% ipython --no-banner

In [1]: import numpy as np

In [2]: import numpy.linalg as la

In [3]: np.set_printoptions(precision=2, suppress=True, linewidth=160)

In [4]: rnd = lambda a: np.round(a, 2) + 0

In [5]: rng = np.random.default_rng(375235)

In [6]: labels = rng.integers(0, 3, 7)

In [7]: feats = np.triu((labels[:, None] == labels) & (rng.random((7, 7)) < 0.8), 1).astype(int)

In [8]: feats += feats.T

In [9]: feats
Out[9]: 
array([[0, 0, 0, 0, 0, 0, 0],
       [0, 0, 0, 1, 0, 1, 1],
       [0, 0, 0, 0, 1, 0, 0],
       [0, 1, 0, 0, 0, 1, 1],
       [0, 0, 1, 0, 0, 0, 0],
       [0, 1, 0, 1, 0, 0, 0],
       [0, 1, 0, 1, 0, 0, 0]])

In [10]: # symmetric, so the eigenvalues are real

In [11]: np.allclose(feats[:-1].T @ la.lstsq(feats[:-1].T, feats[-1])[0], feats[-1])
Out[11]: True

In [12]: rnd(feats @ la.pinv(feats) @ feats)
Out[12]: 
array([[0., 0., 0., 0., 0., 0., 0.],
       [0., 0., 0., 1., 0., 1., 1.],
       [0., 0., 0., 0., 1., 0., 0.],
       [0., 1., 0., 0., 0., 1., 1.],
       [0., 0., 1., 0., 0., 0., 0.],
       [0., 1., 0., 1., 0., 0., 0.],
       [0., 1., 0., 1., 0., 0., 0.]])

In [13]: rnd(np.trace(la.pinv(feats) @ feats))
Out[13]: np.float64(5.0)

In [14]: feats.sum(axis=0)
Out[14]: array([0, 3, 1, 3, 1, 2, 2])

In [15]: feats @ feats
Out[15]: 
array([[0, 0, 0, 0, 0, 0, 0],
       [0, 3, 0, 2, 0, 1, 1],
       [0, 0, 1, 0, 0, 0, 0],
       [0, 2, 0, 3, 0, 1, 1],
       [0, 0, 0, 0, 1, 0, 0],
       [0, 1, 0, 1, 0, 2, 2],
       [0, 1, 0, 1, 0, 2, 2]])

In [16]: L = np.diag(feats.sum(axis=1)) - feats

In [17]: (la.eigvalsh(L) < 1e-8).sum()
Out[17]: np.int64(3)

In [18]: la.matrix_rank(L)
Out[18]: np.int64(4)

In [19]: mat = np.load("arr.npy")

In [20]: mat
Out[20]: 
array([[9., 3., 0., 0.],
       [3., 8., 3., 0.],
       [0., 3., 2., 3.],
       [0., 0., 3., 7.]])

In [21]: # symmetric

In [22]: la.matrix_rank(mat)
Out[22]: np.int64(4)

In [23]: mat[:, 4]
Traceback (most recent call last):
  Cell In[23], line 1
    mat[:, 4]
IndexError: index 4 is out of bounds for axis 1 with size 4


In [24]: rnd(la.svd(mat, compute_uv=False))
Out[24]: array([12.05,  8.5 ,  5.88,  0.42])

In [25]: la.rank(mat)
Traceback (most recent call last):
  Cell In[25], line 1
    la.rank(mat)
AttributeError: module 'numpy.linalg' has no attribute 'rank'


In [26]: vals, V = la.eigh(mat)

In [27]: x0 = np.array([0, 4, 0, 5])

In [28]: rnd(x0 @ mat @ x0 / (x0 @ x0)), rnd(vals[0]), rnd(vals[-1])
Out[28]: (np.float64(7.39), np.float64(-0.42), np.float64(12.05))

In [29]: rnd(V * np.abs(vals) @ V.T)
Out[29]: 
array([[ 9.01,  2.97,  0.08, -0.03],
       [ 2.97,  8.1 ,  2.75,  0.1 ],
       [ 0.08,  2.75,  2.62,  2.75],
       [-0.03,  0.1 ,  2.75,  7.1 ]])

In [30]: M2 = mat + rng.integers(-2, 3, (4, 3)) @ rng.integers(-2, 3, (3, 4))

In [31]: M2
Out[31]: 
array([[11.,  2., -2.,  6.],
       [-2.,  6., 11., -3.],
       [ 1.,  7., -2.,  6.],
       [ 1., -5.,  5., 10.]])

In [32]: la.matrix_rank(M2 - mat, tol=1e-8)
Out[32]: np.int64(3)
